In [1]: import numpy as np

In [2]: np.set_printoptions(suppress=True, linewidth=120)

In [3]: def rd(a):
   ...:     return np.round(a, 1) + 0
   ...: 

In [4]: X = np.loadtxt("m.csv", delimiter=",")

In [5]: X
Out[5]: 
array([[ -0.2,  -1. ,   0.5],
       [  0.3,   1.6,  -1. ],
       [ -0.8,  -4.1,   0.7],
       [  0.1,   0.5,   0.2],
       [  1.4,   7.2,   0.8],
       [ -2.1, -10.5,  -1.1],
       [ -0.7,  -3.5,  -0.5],
       [ -1.3,  -6.5,  -2.1],
       [ -0.1,  -0.6,   0. ],
       [  0. ,   0. ,   0.3],
       [  0.6,   3. ,   0.4],
       [ -1.7,  -8.5,  -1. ],
       [  1. ,   5. ,   1.4],
       [  0.9,   4.6,  -0.8],
       [  0.2,   1. ,  -0.8],
       [  0.9,   4.6,   0.4],
       [  0.2,   0.9,  -1.6],
       [ -1. ,  -5. ,  -0.3],
       [  0.1,   0.4,   1.9],
       [ -0.8,  -4. ,   0.4],
       [  1.4,   7.1,   1.7],
       [  2.4,  11.9,  -2.5],
       [ -1.7,  -8.6,  -1.8],
       [ -2. , -10. ,  -0.1],
       [ -0.8,  -4.2,  -0.2],
       [  0.1,   0.5,   0.2],
       [  0.4,   1.9,   0.8],
       [  0.7,   3.4,   0.5],
       [ -0.1,  -0.4,  -0.2],
       [  0.4,   1.8,  -0.3],
       [  0.9,   4.2,   1.4],
       [ -0.6,  -3.1,  -0.8],
       [  0. ,   0.1,  -1.1],
       [  0.2,   0.9,   1.6],
       [  1.8,   8.9,  -0.8],
       [  0. ,   0.1,  -1.6],
       [ -1.9,  -9.5,  -0.1]])

In [6]: proj = X @ np.linalg.solve(X.T @ X, X.T)

In [7]: rd(np.linalg.eigvalsh(proj))
Out[7]: 
array([0., 0., 0., 0., 0., 0., 0., 0., 0., 0., 0., 0., 0., 0., 0., 0., 0., 0., 0., 0., 0., 0., 0., 0., 0., 0., 0., 0.,
       0., 0., 0., 0., 0., 0., 1., 1., 1.])

In [8]: print(rd(np.diag(proj)))
[0.  0.1 0.1 0.  0.2 0.1 0.  0.1 0.  0.  0.  0.1 0.1 0.1 0.  0.  0.1 0.  0.1 0.  0.1 0.4 0.1 0.1 0.1 0.  0.  0.  0.
 0.1 0.3 0.  0.1 0.1 0.1 0.1 0.1]

In [9]: rd(proj @ X[:, 1])
Out[9]: 
array([ -1. ,   1.6,  -4.1,   0.5,   7.2, -10.5,  -3.5,  -6.5,  -0.6,   0. ,   3. ,  -8.5,   5. ,   4.6,   1. ,   4.6,
         0.9,  -5. ,   0.4,  -4. ,   7.1,  11.9,  -8.6, -10. ,  -4.2,   0.5,   1.9,   3.4,  -0.4,   1.8,   4.2,  -3.1,
         0.1,   0.9,   8.9,   0.1,  -9.5])

In [10]: np.allclose(proj @ proj, proj)
Out[10]: True

In [11]: M2 = X / np.linalg.norm(X, axis=1, keepdims=True)

In [12]: C2 = M2 @ M2.T

In [13]: print(rd(C2[30]))
[-0.7  0.6 -0.9  1.   1.  -1.  -1.  -1.  -0.9  0.3  1.  -1.   1.   0.9  0.6  1.   0.2 -1.   0.5 -0.9  1.   0.9 -1.
 -1.  -1.   1.   1.   1.  -1.   0.9  1.  -1.  -0.2  0.7  0.9 -0.3 -1. ]

In [14]: W2 = X[[9, 5]].astype(float)

In [15]: for _ in range(6):
    ...:     labels = np.linalg.norm(X[:, None] - W2, axis=-1).argmin(axis=1)
    ...:     W2 = np.array([X[labels == j].mean(axis=0) for j in range(2)])
    ...: 

In [16]: labels
Out[16]: array([0, 0, 1, 0, 0, 1, 1, 1, 0, 0, 0, 1, 0, 0, 0, 0, 0, 1, 0, 1, 0, 0, 1, 1, 1, 0, 0, 0, 0, 0, 0, 1, 0, 0, 0, 0, 1])

In [17]: np.bincount(labels)
Out[17]: array([25, 12])

In [18]: np.abs(W2[1] - W2[0]).argmax()
Out[18]: np.int64(1)

In [19]: m1 = np.load("w.npy")

In [20]: m1
Out[20]: 
array([[-1.,  1.,  0.,  0.,  0.,  0.,  0.,  0.],
       [ 0., -1.,  1.,  0.,  0.,  0.,  0.,  0.],
       [ 0.,  0., -1.,  1.,  0.,  0.,  0.,  0.],
       [ 0.,  0.,  0., -1.,  1.,  0.,  0.,  0.],
       [ 0.,  0.,  0.,  0., -1.,  1.,  0.,  0.],
       [ 0.,  0.,  0.,  0.,  0., -1.,  1.,  0.],
       [ 0.,  0.,  0.,  0.,  0.,  0., -1.,  1.],
       [ 0.,  0.,  0.,  0.,  0.,  0.,  0., -1.]])

In [21]: # triangular

In [22]: rng = np.random.default_rng(467)

In [23]: labels = rng.permutation(8)

In [24]: print(labels)
[0 5 3 6 1 2 4 7]

In [25]: M2 = m1[labels][:, labels]

In [26]: np.allclose(M2, m1)
Out[26]: False

In [27]: rd(np.sort(np.abs(np.linalg.eigvals(M2))))
Out[27]: array([1., 1., 1., 1., 1., 1., 1., 1.])

In [28]: M2
Out[28]: 
array([[-1.,  0.,  0.,  0.,  1.,  0.,  0.,  0.],
       [ 0., -1.,  0.,  1.,  0.,  0.,  0.,  0.],
       [ 0.,  0., -1.,  0.,  0.,  0.,  1.,  0.],
       [ 0.,  0.,  0., -1.,  0.,  0.,  0.,  1.],
       [ 0.,  0.,  0.,  0., -1.,  1.,  0.,  0.],
       [ 0.,  0.,  1.,  0.,  0., -1.,  0.,  0.],
       [ 0.,  1.,  0.,  0.,  0.,  0., -1.,  0.],
       [ 0.,  0.,  0.,  0.,  0.,  0.,  0., -1.]])

In [29]: F = np.array([[2, 0, 2, 1, 2],
    ...:     [2, 1, 2, 2, 1],
    ...:     [1, 1, 1, 0, 0],
    ...:     [2, 2, 1, 0, 0],
    ...:     [2, 1, 2, 0, 2],
    ...:     [0, 0, 2, 0, 1],
    ...:     [0, 2, 2, 1, 0],
    ...:     [2, 2, 0, 0, 2],
    ...:     [2, 1, 0, 2, 2]])

In [30]: F
Out[30]: 
array([[2, 0, 2, 1, 2],
       [2, 1, 2, 2, 1],
       [1, 1, 1, 0, 0],
       [2, 2, 1, 0, 0],
       [2, 1, 2, 0, 2],
       [0, 0, 2, 0, 1],
       [0, 2, 2, 1, 0],
       [2, 2, 0, 0, 2],
       [2, 1, 0, 2, 2]])

In [31]: M2 = np.c_[F[:, :2] @ np.array([[2, -2], [0, 3]]), np.array([-1, -4, 0, 3, -5, 5, -3, 7, -2])]

In [32]: M2
Out[32]: 
array([[ 4, -4, -1],
       [ 4, -1, -4],
       [ 2,  1,  0],
       [ 4,  2,  3],
       [ 4, -1, -5],
       [ 0,  0,  5],
       [ 0,  6, -3],
       [ 4,  2,  7],
       [ 4, -1, -2]])

In [33]: print(np.linalg.matrix_rank(np.c_[F, M2]))
6

In [34]: np.linalg.matrix_rank(M2)
Out[34]: np.int64(3)

In [35]: rd(np.linalg.lstsq(F, M2[:, 0])[0])
Out[35]: array([2., 0., 0., 0., 0.])
